% python3 -q
>>> import numpy as np
>>> from numpy import linalg as LA
>>> np.set_printoptions(suppress=True, linewidth=200)
>>> M = np.load("a.npy")
>>> M
array([[  0,   0,   0],
       [-10,  15,   3],
       [ -4,  -5,  -4],
       [  0,   0,   0],
       [-14,  10,  -1],
       [ -4,  -5,  -4],
       [  0,   0,   0],
       [-11,   1,   3],
       [ -7,   6,   7],
       [ -4,  -5,  -4],
       [ -7,   4,  -8],
       [ -3,   9,  -4],
       [ -7,   6,   7],
       [ -3,   9,  -4],
       [  0,   0,   0],
       [ -4,  -5,  -4],
       [ -7,   6,   7],
       [  0,   0,   0],
       [ -7,   4,  -8],
       [-11,   1,   3],
       [-11,   1,   3],
       [ -4,  -5,  -4],
       [  0,   0,   0],
       [ -7,   4,  -8],
       [-11,   1,   3],
       [  0,   0,   0],
       [  0,   0,   0],
       [ -3,   9,  -4]])
>>> gram = np.cov(M, rowvar=False)
>>> gram.round(3)
array([[18.184, -8.229, -4.269],
       [-8.229, 26.671,  4.25 ],
       [-4.269,  4.25 , 18.417]])
>>> np.round(LA.eigvalsh(gram)[::-1], 3)
array([33.909, 16.711, 12.651])
>>> np.median(M, axis=0)
array([-4.,  1.,  0.])
>>> np.round(np.corrcoef(M.T), 3)
array([[ 1.   , -0.374, -0.233],
       [-0.374,  1.   ,  0.192],
       [-0.233,  0.192,  1.   ]])
>>> rng = np.random.default_rng(445206)
>>> labels = rng.permutation(3)
>>> labels
array([0, 1, 2])
>>> A2 = gram[labels][:, labels]
>>> np.round(np.diag(A2), 3)
array([18.184, 26.671, 18.417])
>>> A2.round(3)
array([[18.184, -8.229, -4.269],
       [-8.229, 26.671,  4.25 ],
       [-4.269,  4.25 , 18.417]])
>>> np.round(np.abs(LA.eigvals(A2)).max(), 3)
np.float64(33.909)
>>> np.allclose(A2, A2.T)
True
>>> np.round((A2 + A2.T) / 2, 3)
array([[18.184, -8.229, -4.269],
       [-8.229, 26.671,  4.25 ],
       [-4.269,  4.25 , 18.417]])
>>> (A2 - A2.T) / 2
array([[0., 0., 0.],
       [0., 0., 0.],
       [0., 0., 0.]])
>>> dist = LA.norm(M[:, None] - M[None], axis=-1)
>>> LA.matrix_rank(dist ** 2)
np.int64(5)
>>> dist[:5, :5].round(3)
array([[ 0.   , 18.276,  7.55 ,  0.   , 17.234],
       [18.276,  0.   , 22.023, 18.276,  7.55 ],
       [ 7.55 , 22.023,  0.   ,  7.55 , 18.276],
       [ 0.   , 18.276,  7.55 ,  0.   , 17.234],
       [17.234,  7.55 , 18.276, 17.234,  0.   ]])
>>> np.unravel_index(dist.round(6).argmax(), dist.shape)
(np.int64(1), np.int64(2))
>>> Xs = (M - M.mean(axis=0)) / M.std(axis=0)
>>> np.round(Xs.std(axis=0), 3)
array([1., 1., 1.])
>>> np.argwhere(np.abs(Xs) > 2)
array([[1, 1],
       [4, 0]])
>>> coef = LA.lstsq(np.delete(Xs, 1, axis=1), Xs[:, 1])[0]
>>> coef.round(3)
array([-0.348,  0.111])
>>> arr = np.load("test8.npy")
>>> arr
array([[ 5.,  5.,  0.,  0.],
       [ 5.,  4.,  5.,  0.],
       [ 0.,  5.,  0.,  5.],
       [ 0.,  0.,  5., -4.]])
>>> P = np.triu(np.array([[0, -3, 1, 1], [0, 0, -2, -3], [0, -1, -2, -3], [0, 1, 1, -1]]), 1) + np.eye(4)
>>> A2 = P @ arr @ LA.inv(P)
>>> np.trace(A2), np.trace(arr)
(np.float64(5.0), np.float64(5.0))
>>> A2
array([[ -10.,  -32.,  -64., -277.],
       [   5.,    9.,    3.,   33.],
       [   0.,    5.,   -5.,   17.],
       [   0.,    0.,    5.,   11.]])
